$ python3 -q
>>> import numpy as np
>>> import numpy.linalg as la
>>> np.set_printoptions(precision=3, suppress=True, linewidth=200)
>>> E = np.load("a.npy")
>>> E
array([[ 1.3, -1.4, -1.9],
       [-1.1,  1.1,  1.2],
       [20. ,  5. , -7. ],
       [-1. , -0.9,  0. ],
       [ 0.7,  0.4, -0.8],
       [-1.1,  1. , -0.6],
       [ 0.7, -0.2,  0. ],
       [-1.1, -0.2, -1.2],
       [-1.1,  0.7, -0.6],
       [-0.6,  2.3, -1.2],
       [ 1.7, -0.2,  2. ],
       [ 2.1, -0.4, -0.6],
       [ 0.1,  0.1,  0.5],
       [ 1. ,  0.2,  0.8],
       [ 0.7, -1.8,  0.9],
       [ 0.1, -0.5,  2.2],
       [-0.3,  0.4,  1.6],
       [-3.1,  0.5, -0.2],
       [ 0.5, -0.1, -2.3],
       [ 1. , -0.7,  0.4],
       [-1.1, -0.5,  0.8],
       [ 0.7, -1.3,  0.1],
       [ 1.2,  0.4, -1.2],
       [ 1. , -0.9,  1.1],
       [-1. , -1.5,  2. ],
       [-0.1, -0.8, -2. ],
       [ 0.7, -0.3,  1.4],
       [ 1.9, -0.1,  1. ],
       [-1.3,  0.8, -0.8],
       [-1. , -0.2, -1.1],
       [-0.7,  1.2, -1.2],
       [ 1.2, -0.7, -0.6],
       [-0.3,  1.1, -1.6]])
>>> Ac = (E - E.mean(axis=0)) / E.std(axis=0)
>>> np.argwhere(np.abs(Ac) > 2)
array([[2, 0],
       [2, 1],
       [2, 2]])
>>> Ac.std(axis=0)
array([1., 1., 1.])
>>> b = la.lstsq(np.delete(Ac, 1, axis=1), Ac[:, 1])[0]
>>> np.abs(b).argmax()
np.int64(1)
>>> b
array([ 0.314, -0.428])
>>> Y = np.c_[E[:, :2] @ np.array([[0, -1], [-1, 1]]), np.array([-1, -1, -1, 2, 3, 3, 0, 3, 0, 3, 0, -2, 1, 0, 3, -2, 0, 1, -3, 1, -1, 0, -1, 0, 3, 0, 3, 0, -1, 0, 3, -2, 2])]
>>> Y
array([[  1.4,  -2.7,  -1. ],
       [ -1.1,   2.2,  -1. ],
       [ -5. , -15. ,  -1. ],
       [  0.9,   0.1,   2. ],
       [ -0.4,  -0.3,   3. ],
       [ -1. ,   2.1,   3. ],
       [  0.2,  -0.9,   0. ],
       [  0.2,   0.9,   3. ],
       [ -0.7,   1.8,   0. ],
       [ -2.3,   2.9,   3. ],
       [  0.2,  -1.9,   0. ],
       [  0.4,  -2.5,  -2. ],
       [ -0.1,   0. ,   1. ],
       [ -0.2,  -0.8,   0. ],
       [  1.8,  -2.5,   3. ],
       [  0.5,  -0.6,  -2. ],
       [ -0.4,   0.7,   0. ],
       [ -0.5,   3.6,   1. ],
       [  0.1,  -0.6,  -3. ],
       [  0.7,  -1.7,   1. ],
       [  0.5,   0.6,  -1. ],
       [  1.3,  -2. ,   0. ],
       [ -0.4,  -0.8,  -1. ],
       [  0.9,  -1.9,   0. ],
       [  1.5,  -0.5,   3. ],
       [  0.8,  -0.7,   0. ],
       [  0.3,  -1. ,   3. ],
       [  0.1,  -2. ,   0. ],
       [ -0.8,   2.1,  -1. ],
       [  0.2,   0.8,   0. ],
       [ -1.2,   1.9,   3. ],
       [  0.7,  -1.9,  -2. ],
       [ -1.1,   1.4,   2. ]])
>>> np.round(la.norm(Y - E @ la.lstsq(E, Y)[0], axis=0), 3) + 0
array([ 0.   ,  0.   , 10.184])
>>> np.round(la.lstsq(E, Y[:, 0])[0], 3) + 0
array([ 0., -1.,  0.])
